% python3 -q
>>> import numpy as np
>>> from numpy import linalg as LA
>>> np.set_printoptions(precision=2, suppress=True, linewidth=160)
>>> rng = np.random.default_rng(35)
>>> X = (rng.random((8, 8)) < 0.3) + np.eye(8)
>>> X /= X.sum(axis=1, keepdims=True)
>>> X
array([[0.33, 0.  , 0.  , 0.  , 0.33, 0.33, 0.  , 0.  ],
       [0.  , 0.25, 0.  , 0.25, 0.  , 0.  , 0.25, 0.25],
       [0.25, 0.  , 0.25, 0.25, 0.  , 0.25, 0.  , 0.  ],
       [0.  , 0.2 , 0.  , 0.2 , 0.2 , 0.2 , 0.  , 0.2 ],
       [0.  , 0.  , 0.25, 0.  , 0.25, 0.  , 0.25, 0.25],
       [0.25, 0.  , 0.25, 0.  , 0.  , 0.5 , 0.  , 0.  ],
       [0.  , 0.25, 0.  , 0.25, 0.  , 0.25, 0.25, 0.  ],
       [0.33, 0.  , 0.33, 0.  , 0.  , 0.  , 0.  , 0.33]])
>>> B = X + rng.integers(-2, 3, (8, 7)) @ rng.integers(-2, 3, (7, 8))
>>> B
array([[  0.33,   6.  ,   9.  ,  -3.  , -11.67,   3.33, -14.  ,   3.  ],
       [  5.  ,   3.25,   8.  ,  -6.75,  -4.  ,   5.  ,  -4.75,  -4.75],
       [ -5.75,   2.  ,   2.25,   5.25,  -1.  ,  -0.75,  -2.  ,  -1.  ],
       [  6.  ,  -0.8 , -10.  ,  -5.8 ,   8.2 ,  -3.8 ,   9.  ,  -2.8 ],
       [  3.  ,   0.  ,   3.25,   0.  ,   2.25,   7.  ,   7.25,  -2.75],
       [ -2.75,  -7.  ,  -3.75,   0.  ,   4.  ,  -2.5 ,   5.  ,  -6.  ],
       [  6.  ,  -0.75,   2.  ,  -3.75,   1.  ,   3.25,   5.25,  -7.  ],
       [  4.33,   1.  ,   2.33,  -4.  ,   1.  ,   4.  ,   0.  ,   1.33]])
>>> np.round(LA.svd(B - X, compute_uv=False), 2) + 0
array([31.08, 20.31, 11.67,  8.98,  4.44,  2.85,  1.68,  0.  ])
>>> blk = np.stack([B, 5 * B, B[::-1]])
>>> LA.norm(blk, axis=(1, 2))
array([ 40.21, 201.06,  40.21])
>>> LA.matrix_rank(blk.reshape(3, -1))
np.int64(2)
>>> blk.shape
(3, 8, 8)
>>> np.einsum("bij,cij->bc", blk, blk)
array([[ 1617.01,  8085.04,   346.2 ],
       [ 8085.04, 40425.21,  1730.99],
       [  346.2 ,  1730.99,  1617.01]])
>>> X.sum(axis=1)
array([1., 1., 1., 1., 1., 1., 1., 1.])
>>> X @ np.ones(8)
array([1., 1., 1., 1., 1., 1., 1., 1.])
>>> np.sort(np.abs(LA.eigvals(X)))[::-1]
array([1.  , 0.54, 0.33, 0.33, 0.31, 0.31, 0.25, 0.04])
>>> LA.matrix_power(X, 100)
array([[0.2 , 0.04, 0.16, 0.08, 0.11, 0.27, 0.05, 0.08],
       [0.2 , 0.04, 0.16, 0.08, 0.11, 0.27, 0.05, 0.08],
       [0.2 , 0.04, 0.16, 0.08, 0.11, 0.27, 0.05, 0.08],
       [0.2 , 0.04, 0.16, 0.08, 0.11, 0.27, 0.05, 0.08],
       [0.2 , 0.04, 0.16, 0.08, 0.11, 0.27, 0.05, 0.08],
       [0.2 , 0.04, 0.16, 0.08, 0.11, 0.27, 0.05, 0.08],
       [0.2 , 0.04, 0.16, 0.08, 0.11, 0.27, 0.05, 0.08],
       [0.2 , 0.04, 0.16, 0.08, 0.11, 0.27, 0.05, 0.08]])
>>> pr = np.eye(8)[0]
>>> for _ in range(4):
...     pr = pr @ X
...     print(pr.round(2))
... 
[0.33 0.   0.   0.   0.33 0.33 0.   0.  ]
[0.19 0.   0.17 0.   0.19 0.28 0.08 0.08]
[0.2  0.02 0.19 0.06 0.11 0.27 0.07 0.08]
[0.21 0.04 0.17 0.08 0.11 0.28 0.05 0.07]
>>> x0 = np.array([6, 9, 6, 0, 1, 1, 2, 5])
>>> target = X @ x0
>>> target
array([2.67, 4.  , 3.25, 3.2 , 3.5 , 3.5 , 3.  , 5.67])
>>> np.round(LA.solve(X, 5 * target), 2) + 0
array([30., 45., 30.,  0.,  5.,  5., 10., 25.])
>>> LA.solve(X, target + X[:, 3])
array([6., 9., 6., 1., 1., 1., 2., 5.])
>>> lab = rng.permutation(8)
>>> B = X[:, lab] * rng.choice([-1, 1], 8)
>>> B
array([[ 0.  ,  0.  , -0.  , -0.  , -0.33,  0.33,  0.  ,  0.33],
       [ 0.  ,  0.25, -0.25, -0.25, -0.  ,  0.  ,  0.25,  0.  ],
       [ 0.25,  0.  , -0.25, -0.  , -0.  ,  0.25,  0.  ,  0.25],
       [ 0.  ,  0.2 , -0.2 , -0.2 , -0.2 ,  0.2 ,  0.  ,  0.  ],
       [ 0.25,  0.25, -0.  , -0.  , -0.25,  0.  ,  0.25,  0.  ],
       [ 0.25,  0.  , -0.  , -0.  , -0.  ,  0.5 ,  0.  ,  0.25],
       [ 0.  ,  0.  , -0.25, -0.25, -0.  ,  0.25,  0.25,  0.  ],
       [ 0.33,  0.33, -0.  , -0.  , -0.  ,  0.  ,  0.  ,  0.33]])
>>> U, _, Vh = LA.svd(X.T @ B)
>>> lab
array([2, 7, 3, 1, 4, 5, 6, 0])
>>> np.round(LA.lstsq(X, B)[0], 2) + 0
array([[ 0.,  0.,  0.,  0.,  0.,  0.,  0.,  1.],
       [ 0.,  0.,  0., -1.,  0.,  0.,  0.,  0.],
       [ 1.,  0.,  0.,  0.,  0.,  0.,  0.,  0.],
       [ 0.,  0., -1.,  0.,  0.,  0.,  0.,  0.],
       [ 0.,  0.,  0.,  0., -1.,  0.,  0.,  0.],
       [ 0.,  0.,  0.,  0.,  0.,  1.,  0.,  0.],
       [ 0.,  0.,  0.,  0.,  0.,  0.,  1.,  0.],
       [ 0.,  1.,  0.,  0.,  0.,  0.,  0.,  0.]])
>>> np.round(U @ Vh, 2) + 0
array([[ 0.,  0.,  0.,  0.,  0.,  0.,  0.,  1.],
       [ 0.,  0.,  0., -1.,  0.,  0.,  0.,  0.],
       [ 1.,  0.,  0.,  0.,  0.,  0.,  0.,  0.],
       [ 0.,  0., -1.,  0.,  0.,  0.,  0.,  0.],
       [ 0.,  0.,  0.,  0., -1.,  0.,  0.,  0.],
       [ 0.,  0.,  0.,  0.,  0.,  1.,  0.,  0.],
       [ 0.,  0.,  0.,  0.,  0.,  0.,  1.,  0.],
       [ 0.,  1.,  0.,  0.,  0.,  0.,  0.,  0.]])
